$ ipython --no-banner

In [1]: import numpy as np

In [2]: np.set_printoptions(suppress=True, linewidth=100)

In [3]: tidy = lambda a: np.round(a, 1) + 0

In [4]: out = np.array([[-2, 1, 2], [-2, -2, -2], [-2, 0, 2]])

In [5]: C = np.array([[1, 2, 0], [1, 4, 5], [1, 3, 3]])

In [6]: A = np.block([[out, np.array([[-2, -2, 2], [1, 0, 0], [1, 1, 2]])], [np.zeros((3, 3)), C]])

In [7]: A
Out[7]: 
array([[-2.,  1.,  2., -2., -2.,  2.],
       [-2., -2., -2.,  1.,  0.,  0.],
       [-2.,  0.,  2.,  1.,  1.,  2.],
       [ 0.,  0.,  0.,  1.,  2.,  0.],
       [ 0.,  0.,  0.,  1.,  4.,  5.],
       [ 0.,  0.,  0.,  1.,  3.,  3.]])

In [8]: tidy(np.sort(np.abs(np.linalg.eigvals(A))))
Out[8]: array([0.4, 0.4, 1.3, 2.5, 2.5, 7.8])

In [9]: A @ A
Out[9]: 
array([[-2., -4., -2.,  5.,  0., -4.],
       [12.,  2., -4.,  1.,  4., -8.],
       [ 0., -2.,  0., 10., 18., 11.],
       [ 0.,  0.,  0.,  3., 10., 10.],
       [ 0.,  0.,  0., 10., 33., 35.],
       [ 0.,  0.,  0.,  7., 23., 24.]])

In [10]: tidy(np.linalg.det(A))
Out[10]: np.float64(8.0)

In [11]: tidy(np.abs(np.linalg.eigvals(A)).max())
Out[11]: np.float64(7.8)

In [12]: (A + A.T) / 2
Out[12]: 
array([[-2. , -0.5,  0. , -1. , -1. ,  1. ],
       [-0.5, -2. , -1. ,  0.5,  0. ,  0. ],
       [ 0. , -1. ,  2. ,  0.5,  0.5,  1. ],
       [-1. ,  0.5,  0.5,  1. ,  1.5,  0.5],
       [-1. ,  0. ,  0.5,  1.5,  4. ,  4. ],
       [ 1. ,  0. ,  1. ,  0.5,  4. ,  3. ]])

In [13]: out = np.array([[4, 0, 8],
    ...:     [7, 1, 2],
    ...:     [-6, -6, 0],
    ...:     [2, -1, 8],
    ...:     [7, 5, 2],
    ...:     [-6, -5, -8]])

In [14]: np.einsum("ij->j", A)
Out[14]: array([-6., -1.,  2.,  3.,  8., 12.])

In [15]: np.linalg.matrix_rank(np.vstack([A, out.T]))
Out[15]: np.int64(6)

In [16]: r0 = np.array([3, 1, 3, 3, 0, 1])

In [17]: out = A + np.outer(r0, np.eye(6)[0])

In [18]: tidy(np.linalg.det(out) / np.linalg.det(A)), tidy(1 + np.linalg.solve(A, r0)[0])
Out[18]: (np.float64(-2.8), np.float64(-2.8))

In [19]: np.linalg.matrix_rank(np.linalg.inv(out) - np.linalg.inv(A), tol=1e-8)
Out[19]: np.int64(1)

In [20]: np.linalg.matrix_rank(out - A)
Out[20]: np.int64(1)

In [21]: out
Out[21]: 
array([[ 1.,  1.,  2., -2., -2.,  2.],
       [-1., -2., -2.,  1.,  0.,  0.],
       [ 1.,  0.,  2.,  1.,  1.,  2.],
       [ 3.,  0.,  0.,  1.,  2.,  0.],
       [ 0.,  0.,  0.,  1.,  4.,  5.],
       [ 1.,  0.,  0.,  1.,  3.,  3.]])

In [22]: q, r_ = np.linalg.qr(A)

In [23]: tidy(np.abs(np.diag(r_)))
Out[23]: array([3.5, 2.2, 1.1, 1.7, 1.4, 0.4])

In [24]: tidy(abs(r_[0, 0])), tidy(np.linalg.norm(A[:, 0]))
Out[24]: (np.float64(3.5), np.float64(3.5))

In [25]: np.trace(q @ q.T)
Out[25]: np.float64(6.0)

In [26]: np.allclose(r_.T @ r_, A.T @ A)
Out[26]: True

In [27]: out = A / np.linalg.norm(A, axis=1, keepdims=True)

In [28]: C2 = out @ out.T

In [29]: tidy(C2)
Out[29]: 
array([[ 1. , -0.2,  0.5, -0.6,  0. , -0.1],
       [-0.2,  1. ,  0.1,  0.1,  0. ,  0.1],
       [ 0.5,  0.1,  1. ,  0.4,  0.6,  0.6],
       [-0.6,  0.1,  0.4,  1. ,  0.6,  0.7],
       [ 0. ,  0. ,  0.6,  0.6,  1. ,  1. ],
       [-0.1,  0.1,  0.6,  0.7,  1. ,  1. ]])

In [30]: tidy(np.degrees(np.arccos(np.clip(C2[3, 0], -1, 1))))
Out[30]: np.float64(125.8)

In [31]: np.argwhere(np.triu(np.abs(C2) > 0.95, 1))
Out[31]: array([[4, 5]])

In [32]: (np.abs(C2) > 0.9).astype(int)
Out[32]: 
array([[1, 0, 0, 0, 0, 0],
       [0, 1, 0, 0, 0, 0],
       [0, 0, 1, 0, 0, 0],
       [0, 0, 0, 1, 0, 0],
       [0, 0, 0, 0, 1, 1],
       [0, 0, 0, 0, 1, 1]])

In [33]: K = np.load("w.npy")

In [34]: K
Out[34]: 
array([[-1.1,  0.9,  0. , -2.6],
       [ 0.1,  1.4, -0.5,  0.6],
       [ 0.2, -1. ,  0.9, -0.1],
       [ 0.3, -1.2,  0.7,  0.1],
       [-1.1, -0.7, -1.9,  1.3]])

In [35]: th = np.radians(36)

In [36]: r_ = np.eye(4)

In [37]: r_[0, 0] = r_[2, 2] = np.cos(th)

In [38]: r_[0, 2], r_[2, 0] = -np.sin(th), np.sin(th)

In [39]: tidy(r_)
Out[39]: 
array([[ 0.8,  0. , -0.6,  0. ],
       [ 0. ,  1. ,  0. ,  0. ],
       [ 0.6,  0. ,  0.8,  0. ],
       [ 0. ,  0. ,  0. ,  1. ]])

In [40]: out = K @ r_.T

In [41]: tidy(out)
Out[41]: 
array([[-0.9,  0.9, -0.6, -2.6],
       [ 0.4,  1.4, -0.3,  0.6],
       [-0.4, -1. ,  0.8, -0.1],
       [-0.2, -1.2,  0.7,  0.1],
       [ 0.2, -0.7, -2.2,  1.3]])

In [42]: tidy(np.linalg.svd(K, compute_uv=False)), tidy(np.linalg.svd(out, compute_uv=False))
Out[42]: (array([3.3, 2.7, 1.9, 0.2]), array([3.3, 2.7, 1.9, 0.2]))

In [43]: J = np.loadtxt("x.csv", delimiter=",")

In [44]: tidy(J)
Out[44]: 
array([[ 0. ,  0.1,  0.1, -0.1, -0.2],
       [ 0.1,  0. ,  0. ,  0.2,  0.2],
       [ 1.4, -4.1,  2.6,  4.3, -0.1],
       [-1.3,  4.3, -2.8, -4.1,  0.2],
       [ 1.9, -6.3,  4. ,  6.3, -0.1],
       [-0.6,  2.3, -1.3, -2.1,  0.1],
       [ 2.1, -6.3,  3.8,  6.4, -0.4],
       [-2. ,  6.3, -4. , -6.2,  0.4],
       [ 1.5, -4.2,  2.6,  4.2, -0.3],
       [-1.5,  4.2, -2.6, -4. ,  0.3],
       [ 2. , -6.3,  3.8,  6.2, -0.2],
       [-0.2, -0.1, -0.1,  0. ,  0. ],
       [ 2.3, -6. ,  4.1,  6.3, -0.3],
       [ 1.4, -4. ,  2.6,  4.3, -0.2],
       [ 1.4, -4.2,  2.8,  4.2, -0.2],
       [-1.4,  4.3, -2.5, -4.3,  0.1],
       [-0.1,  0. ,  0. ,  0. , -0.1]])

In [45]: Ac = J - J.mean(axis=0)

In [46]: vecs = np.linalg.svd(Ac)[2][:1]

In [47]: out = Ac - Ac @ vecs.T @ vecs

In [48]: tidy(np.linalg.norm(out) / np.linalg.norm(Ac))
Out[48]: np.float64(0.0)

In [49]: tidy(out.std(axis=0))
Out[49]: array([0.1, 0.1, 0.1, 0.1, 0.1])

In [50]: tidy(np.cov(Ac @ vecs.T, rowvar=False))
Out[50]: np.float64(46.9)

In [51]: P = K @ np.linalg.solve(K.T @ K, K.T)

In [52]: tidy(np.linalg.eigvalsh(P))
Out[52]: array([0., 1., 1., 1., 1.])

In [53]: np.allclose(P @ P, P)
Out[53]: True

In [54]: tidy((np.eye(5) - P) @ K)
Out[54]: 
array([[0., 0., 0., 0.],
       [0., 0., 0., 0.],
       [0., 0., 0., 0.],
       [0., 0., 0., 0.],
       [0., 0., 0., 0.]])

In [55]: tidy(np.trace(P))
Out[55]: np.float64(4.0)

In [56]: tidy(np.diag(P))
Out[56]: array([1. , 0.8, 0.9, 0.3, 1. ])

In [57]: tidy(P @ K[:, 0])
Out[57]: array([-1.1,  0.1,  0.2,  0.3, -1.1])

In [58]: m1 = np.loadtxt("a.csv", delimiter=",")

In [59]: m1
Out[59]: 
array([[0., 1., 0., 1., 0., 1.],
       [1., 0., 1., 0., 0., 0.],
       [0., 1., 0., 1., 0., 0.],
       [1., 0., 1., 0., 1., 0.],
       [0., 0., 0., 1., 0., 1.],
       [1., 0., 0., 0., 1., 0.]])

In [60]: # equal to its transpose

In [61]: vec = np.array([-3, 0, 0, -2, 1, 3])

In [62]: h1 = np.maximum(m1 @ vec, 0)

In [63]: h1
Out[63]: array([1., 0., 0., 0., 1., 0.])

In [64]: np.maximum(m1 @ (3 * vec), 0)
Out[64]: array([3., 0., 0., 0., 3., 0.])

In [65]: np.flatnonzero(h1 > 1e-9)
Out[65]: array([0, 4])

In [66]: tidy(np.linalg.eigvalsh(m1).min())
Out[66]: np.float64(-2.4)

In [67]: np.all(np.linalg.eigvalsh(m1) > 0)
Out[67]: np.False_

In [68]: r0 = np.array([-2, -1])

In [69]: np.array([np.convolve(row, r0, "same") for row in m1])
Out[69]: 
array([[ 0., -2., -1., -2., -1., -2.],
       [-2., -1., -2., -1.,  0.,  0.],
       [ 0., -2., -1., -2., -1.,  0.],
       [-2., -1., -2., -1., -2., -1.],
       [ 0.,  0.,  0., -2., -1., -2.],
       [-2., -1.,  0.,  0., -2., -1.]])

In [70]: np.convolve(m1[4], r0)
Out[70]: array([ 0.,  0.,  0., -2., -1., -2., -1.])
